% python3 -q
>>> import numpy as np
>>> np.set_printoptions(suppress=True, linewidth=140)
>>> arr = np.loadtxt("layer2.csv", delimiter=",")
>>> arr
array([[ 6.1 ,  0.58,  6.76, -5.57],
       [ 5.62,  1.4 ,  3.77, -4.46],
       [ 7.33,  0.27,  5.02, -3.94],
       [ 6.81,  0.64,  3.76, -4.71],
       [ 5.78,  0.33,  5.86, -3.91],
       [ 3.94, -0.08,  5.23, -5.22],
       [ 4.08, -0.3 ,  5.23, -4.73],
       [ 5.12,  0.12,  5.42, -6.82],
       [ 5.17, -0.88,  4.3 , -4.47],
       [ 4.75,  0.3 ,  5.15, -4.78],
       [ 4.51,  0.01,  4.44, -7.15],
       [ 4.62,  0.09,  5.29, -5.72],
       [ 4.64, -0.59,  4.12, -5.1 ],
       [ 3.73,  0.94,  6.04, -4.58],
       [ 5.53,  0.5 ,  4.65, -5.58],
       [ 3.8 ,  0.76,  5.09, -4.48],
       [ 4.78,  0.39,  4.58, -4.95],
       [ 4.95, -0.68,  4.66, -6.47],
       [ 7.06,  0.61,  3.29, -5.59],
       [ 5.67,  1.11,  6.98, -4.2 ],
       [ 4.7 ,  0.03,  4.86, -5.  ]])
>>> hat = arr @ np.linalg.solve(arr.T @ arr, arr.T)
>>> np.round(hat @ arr[:, 2], 2)
array([6.76, 3.77, 5.02, 3.76, 5.86, 5.23, 5.23, 5.42, 4.3 , 5.15, 4.44, 5.29, 4.12, 6.04, 4.65, 5.09, 4.58, 4.66, 3.29, 6.98, 4.86])
>>> Xs = arr - arr.mean(axis=0)
>>> left, s, Vt = np.linalg.svd(Xs, full_matrices=False)
>>> np.round(Vt[0] * np.sign(Vt[0, np.abs(Vt[0]).argmax()]), 2)
array([ 0.88,  0.16, -0.36,  0.26])
>>> np.abs(Vt[0]).argmax()
np.int64(0)
>>> np.searchsorted(np.cumsum(s ** 2) / (s ** 2).sum(), 0.9) + 1
np.int64(3)
>>> np.linalg.matrix_rank(Xs)
np.int64(4)
>>> Xs = arr - arr.mean(axis=0)
>>> vecs = np.linalg.svd(Xs)[2][:1]
>>> A2 = Xs - Xs @ vecs.T @ vecs
>>> np.round(A2.std(axis=0), 2)
array([0.33, 0.54, 0.82, 0.81])
>>> np.round(np.cov(Xs @ vecs.T, rowvar=False), 2)
np.float64(1.21)
>>> np.round(np.diag(vecs.T @ vecs), 2)
array([0.78, 0.02, 0.13, 0.07])
>>> print(np.round((Xs @ vecs.T).std(axis=0), 2))
[1.07]
>>> np.linalg.norm(A2, axis=1).round(6).argmax()
np.int64(19)
>>> data = np.loadtxt("dump.csv", delimiter=",")
>>> data
array([[ -0.4,   0.3,   0.6,  -0.9,  -0.4],
       [  0.8,   0.1,   0.6,  -0.5,   0.6],
       [ -1.3,   0.1,   0. ,   0.4,   1. ],
       [  0.2,  -0.7,  -0.4,  -0.3,  -0.8],
       [ -0.1,  -0.2,  -0.4,   0. ,  -1.8],
       [  0.6,  -0.3,   0.4,   0.2,  -0.4],
       [ -1.4,   0.5,  -0.6,  -0.2,   1.1],
       [  0.3,  -0.3,  -0.4,  -0.6,  -0.6],
       [ -1.3,   0.4,  -0.6,  -0.1,  -1.7],
       [ -0.4,  -0.5,  -0.1,   0.4,  -0.7],
       [  0.3,   0.5,  -1.4,   0.4,  -0.7],
       [ -0.8,  -0.4,   0. ,  -0.4,  -0.3],
       [  0.4,  -0.8,   1. ,  -1.1,   0.7],
       [ -1.1,   1.7,  -0.6,   0.9,  -0.2],
       [  5. ,  -1. , -13. , -17. ,  -4. ],
       [ -1.4,  -0.5,   2.2,  -0.7,   0.6],
       [ -0.9,   0.4,  -0.2,   2. ,  -0.4],
       [  1. ,  -1.7,   1.5,   0.8,   0.6],
       [  0.2,  -0.9,  -0.7,   0.4,  -0.2],
       [ -0.6,   1.2,   0.9,   0.5,  -0.5],
       [  0.3,   0.5,   0. ,   0.5,  -0.6],
       [  0.2,  -0.5,  -0.5,  -0.1,  -0.6],
       [  0.9,   0. ,   0.4,  -1.1,   1.2],
       [ -0.1,  -1.2,   0. ,  -0.3,  -1.3],
       [ -0.5,  -0.8,  -0.8,   1.6,  -0.5],
       [ -2.2,   0.7,  -0.4,  -0.2,  -0.2],
       [  0.7,   1. ,  -0.7,   0.8,  -1.5],
       [  1.4,   0.1,   1.5,   1.8,  -0.9],
       [  1.1,  -1.4,  -0.9,  -0.9,   0.7],
       [ -1.2,   1.2,   0. ,  -0.6,   0.7],
       [ -0.4,   0.6,   1.5,  -0.3,  -0.2]])
>>> A2 = np.c_[data[:, :1] @ np.array([[0]]), np.array([2, 6, 1, 9, 3, 4, 1, 8, 2, 2, 2, 5, 4, 6, 9, 9, 7, 8, 9, 1, 9, 3, 9, 3, 7, 9, 6, 4, 1, 4, 9])]
>>> A2
array([[0., 2.],
       [0., 6.],
       [0., 1.],
       [0., 9.],
       [0., 3.],
       [0., 4.],
       [0., 1.],
       [0., 8.],
       [0., 2.],
       [0., 2.],
       [0., 2.],
       [0., 5.],
       [0., 4.],
       [0., 6.],
       [0., 9.],
       [0., 9.],
       [0., 7.],
       [0., 8.],
       [0., 9.],
       [0., 1.],
       [0., 9.],
       [0., 3.],
       [0., 9.],
       [0., 3.],
       [0., 7.],
       [0., 9.],
       [0., 6.],
       [0., 4.],
       [0., 1.],
       [0., 4.],
       [0., 9.]])
>>> np.round(np.linalg.lstsq(data, A2[:, 0])[0], 2)
array([0., 0., 0., 0., 0.])
>>> np.round(np.linalg.norm(A2 - data @ np.linalg.lstsq(data, A2)[0], axis=0), 2)
array([ 0.  , 30.38])
>>> np.linalg.matrix_rank(np.c_[data, A2])
np.int64(6)
>>> x = np.array([-8, -3, 9, 3, 9])
>>> rhs = data @ x
>>> np.round(np.linalg.lstsq(data, rhs)[0], 2)
array([-8., -3.,  9.,  3.,  9.])
>>> rng = np.random.default_rng(880)
>>> rhs = rhs + 0.02 * rng.normal(size=31)
>>> rhs.round(2)
array([   1.42,    2.6 ,   20.31,  -11.17,  -18.4 ,   -3.29,   13.57,  -12.29,  -11.81,   -1.29,  -21.61,    3.69,   11.18,   -0.8 ,
       -241.  ,   35.83,    6.57,   18.4 ,   -5.8 ,    6.34,   -7.78,  -10.31,    3.89,   -8.23,   -0.5 ,    9.52,  -26.04,   -0.69,
         -9.12,   10.48,   12.24])
>>> beta, *_ = np.linalg.lstsq(data, rhs)
>>> print(np.round(np.linalg.norm(rhs - data @ beta), 2))
0.1
>>> print(np.round(data.T @ (rhs - data @ beta), 2) + 0)
[0. 0. 0. 0. 0.]
>>> t3 = np.stack([data, 5 * data, data[::-1]])
>>> np.linalg.matrix_rank(t3)
array([5, 5, 5])
>>> t3.shape
(3, 31, 5)
>>> np.linalg.matrix_rank(t3.reshape(3, -1))
np.int64(2)
>>> np.round(np.linalg.norm(t3, axis=(1, 2)), 2)
array([ 24.58, 122.9 ,  24.58])
>>> A = np.array([[1, 1, 1, 3, 3],
...     [1, 3, 3, 7, 7],
...     [1, 4, 4, 9, 9],
...     [1, 1, 1, 3, 3],
...     [1, 2, 2, 5, 5],
...     [1, 2, 2, 5, 5],
...     [1, 2, 2, 5, 5],
...     [1, 2, 2, 5, 5],
...     [1, 3, 3, 7, 7],
...     [1, 4, 4, 9, 9],
...     [1, 4, 4, 9, 9],
...     [1, 3, 3, 7, 7]])
>>> # rows and columns are dependent
>>> np.argsort(-np.linalg.norm(A, axis=0).round(6), kind="stable")[:3]
array([3, 4, 1])
>>> print(np.linalg.matrix_rank(A, rtol=0.1))
1
>>> np.linalg.cond(A) > 100
np.True_
>>> J = np.load("run0.npy")
>>> J
array([[ 4, -3,  0,  0],
       [-5, -3,  0,  0],
       [ 0,  0,  4, -3],
       [ 0,  0, -5, -3]])
>>> # splits into 2 blocks
>>> O, vecs = np.linalg.qr(arr[:, :3])[0], np.linalg.qr(arr[:, 3:])[0]
>>> s = np.linalg.svd(O.T @ vecs, compute_uv=False)
>>> s.round(2)
array([0.98])
>>> np.linalg.matrix_power(J, 2)
array([[31, -3,  0,  0],
       [-5, 24,  0,  0],
       [ 0,  0, 31, -3],
       [ 0,  0, -5, 24]])
>>> print(np.allclose(J, J.T))
False
>>> round(np.abs(np.linalg.eigvals(J)).max(), 2)
np.float64(5.72)
>>> (np.linalg.matrix_power((J != 0) + (J.T != 0) + np.eye(4), 4) > 0).astype(int)
array([[1, 1, 0, 0],
       [1, 1, 0, 0],
       [0, 0, 1, 1],
       [0, 0, 1, 1]])
>>> J @ J
array([[31, -3,  0,  0],
       [-5, 24,  0,  0],
       [ 0,  0, 31, -3],
       [ 0,  0, -5, 24]])
>>> w1 = np.array([[3, 3, -3, 2, 2],
...     [-1, 2, 0, 3, 3],
...     [0, 1, 3, -1, -3],
...     [-1, -2, 0, 1, -2]])
>>> beta = np.array([1, -1, 3, -3, 4])
>>> hid = np.maximum(J @ w1 + beta, 0)
>>> np.linalg.matrix_rank(hid)
np.int64(4)
>>> print(hid)
[[16  5  0  0  3]
 [ 0  0 18  0  0]
 [ 4  9 15  0  0]
 [ 4  0  0  0 25]]
>>> W2 = np.array([[-2, -2, -3], [0, 3, 3], [-2, 3, -3], [-3, 2, -3], [-2, -1, -3]])
>>> w1 @ W2
array([[-10,  -4,  -3],
       [-13,  11,  -9],
       [  3,  13,   6],
       [  3,   0,   0]])
>>> X = np.load("test4.npy")
>>> X
array([[-0.9 , -0.8 , -1.4 ,  0.6 , -0.6 ],
       [-0.28,  1.31,  0.6 ,  2.  ,  0.02],
       [ 0.  ,  0.2 ,  0.5 ,  0.9 , -0.3 ],
       [-0.2 ,  1.1 ,  0.7 ,  2.  , -0.1 ],
       [ 0.9 ,  1.2 ,  0.5 , -1.1 , -0.6 ]])
>>> A2 = np.array([[3, 3], [0, 1], [3, 3], [1, 1], [0, 3]])
>>> np.round(np.einsum("ij->j", X), 2)
array([-0.48,  3.01,  0.9 ,  4.4 , -1.58])
>>> print(np.round(X @ A2, 2))
[[-6.3  -8.9 ]
 [ 2.96  4.33]
 [ 2.4   1.7 ]
 [ 3.5   4.3 ]
 [ 3.1   2.5 ]]
>>> np.round((X + X.T) / 2, 2)
array([[-0.9 , -0.54, -0.7 ,  0.2 ,  0.15],
       [-0.54,  1.31,  0.4 ,  1.55,  0.61],
       [-0.7 ,  0.4 ,  0.5 ,  0.8 ,  0.1 ],
       [ 0.2 ,  1.55,  0.8 ,  2.  , -0.6 ],
       [ 0.15,  0.61,  0.1 , -0.6 , -0.6 ]])
>>> left, s, Vt = np.linalg.svd(A)
>>> np.argmax(s[:-1] / (s[1:] + 1e-6)) + 1
np.int64(2)
>>> s.round(2) + 0
array([34.82,  1.34,  0.  ,  0.  ,  0.  ])
>>> A2 = left[:, :2] @ np.diag(s[:2]) @ Vt[:2]
>>> round(np.abs(A - A2).max(), 2)
np.float64(0.0)
>>> round(float(np.linalg.norm(A - A2) / np.linalg.norm(A)), 2)
0.0
>>> x = np.array([-1, 4, -1, -4, 2])
>>> X * x
array([[ 0.9 , -3.2 ,  1.4 , -2.4 , -1.2 ],
       [ 0.28,  5.24, -0.6 , -8.  ,  0.04],
       [-0.  ,  0.8 , -0.5 , -3.6 , -0.6 ],
       [ 0.2 ,  4.4 , -0.7 , -8.  , -0.2 ],
       [-0.9 ,  4.8 , -0.5 ,  4.4 , -1.2 ]])
>>> print(np.sign((X @ x).round(6)))
[-1. -1. -1. -1.  1.]
>>> np.round(np.einsum("ij,j->i", X, x), 2)
array([-4.5 , -3.04, -3.9 , -4.3 ,  6.6 ])
>>> np.round((X * x).sum(axis=1), 2)
array([-4.5 , -3.04, -3.9 , -4.3 ,  6.6 ])
>>> np.round(X @ x, 2)
array([-4.5 , -3.04, -3.9 , -4.3 ,  6.6 ])
